$ python3 -q
>>> import numpy as np
>>> import numpy.linalg as la
>>> np.set_printoptions(precision=2, suppress=True, linewidth=100, legacy="1.25")
>>> W0 = np.array([[1, 0, 0, 0], [3, 1, 0, 0], [-2, -2, 1, 0], [4, 1, 1, 1]])
>>> C2 = W0.T @ W0
>>> print(np.allclose(C2, C2.T))
True
>>> print(C2)
[[30 11  2  4]
 [11  6 -1  1]
 [ 2 -1  2  1]
 [ 4  1  1  1]]
>>> print(la.matrix_rank(C2))
4
>>> print(np.diag(C2))
[30  6  2  1]
>>> t3 = np.stack([W0, 4 * W0, W0[::-1]])
>>> print(la.matrix_rank(t3))
[4 4 4]
>>> print(t3.sum(axis=0))
[[ 9  1  1  1]
 [13  3  1  0]
 [-7 -9  5  0]
 [21  5  5  5]]
>>> E = np.load("run9.npy")
>>> print(E)
[[ 0.57  1.77 -0.93 -0.7  -2.04]
 [-0.71 -1.65  0.89  1.45  1.7 ]
 [ 0.78  1.44 -0.8  -2.   -1.3 ]
 [-0.76 -0.69  0.45  2.78  0.17]
 [ 0.09  1.5  -0.72  1.22 -2.18]
 [ 0.26 -0.93  0.4  -2.22  1.72]
 [ 0.47 -0.43  0.13 -2.67  1.2 ]
 [-0.64 -0.09  0.14  2.86 -0.6 ]
 [-0.11 -1.51  0.73 -1.18  2.19]
 [-0.09 -1.49  0.72 -1.23  2.18]
 [-0.01 -1.39  0.66 -1.48  2.11]
 [-0.6  -1.76  0.93  0.84  1.99]
 [ 0.68  1.69 -0.91 -1.3  -1.78]
 [-0.3  -1.7   0.85 -0.47  2.25]
 [ 0.06 -1.28  0.6  -1.69  2.03]
 [-0.77 -1.45  0.81  1.98  1.32]
 [ 0.16  1.57 -0.77  0.99 -2.22]
 [ 0.6  -0.07 -0.06 -2.83  0.79]
 [-0.72 -0.42  0.31  2.86 -0.19]
 [-0.55 -1.78  0.93  0.57  2.08]
 [ 0.09  1.49 -0.72  1.24 -2.17]
 [-0.74 -0.55  0.38  2.83 -0.02]
 [-0.71 -0.39  0.3   2.86 -0.23]
 [-0.45  0.48 -0.16  2.64 -1.26]
 [ 0.17 -1.11  0.5  -1.99  1.88]
 [ 0.5  -0.35  0.09 -2.72  1.12]
 [ 0.46  1.78 -0.91 -0.15 -2.18]
 [-0.8  -1.17  0.68  2.4   0.86]
 [ 0.72  0.41 -0.31 -2.86  0.2 ]]
>>> print(la.norm(E, axis=0))
[ 2.89  6.75  3.48 10.87  8.77]
>>> print(round(la.norm(E[26], 1), 2), round(float(la.norm(E[26], np.inf)), 2))
5.49 2.18
>>> print(np.round(la.norm(E, 2), 2))
11.98
>>> print(np.round(la.norm(E[26] - E[15]), 2))
5.63
>>> print(np.round(la.norm(E, "nuc"), 2))
22.82
>>> print(round(float(la.norm(E, 1)), 2), np.round(la.norm(E, np.inf), 2))
53.03 6.4
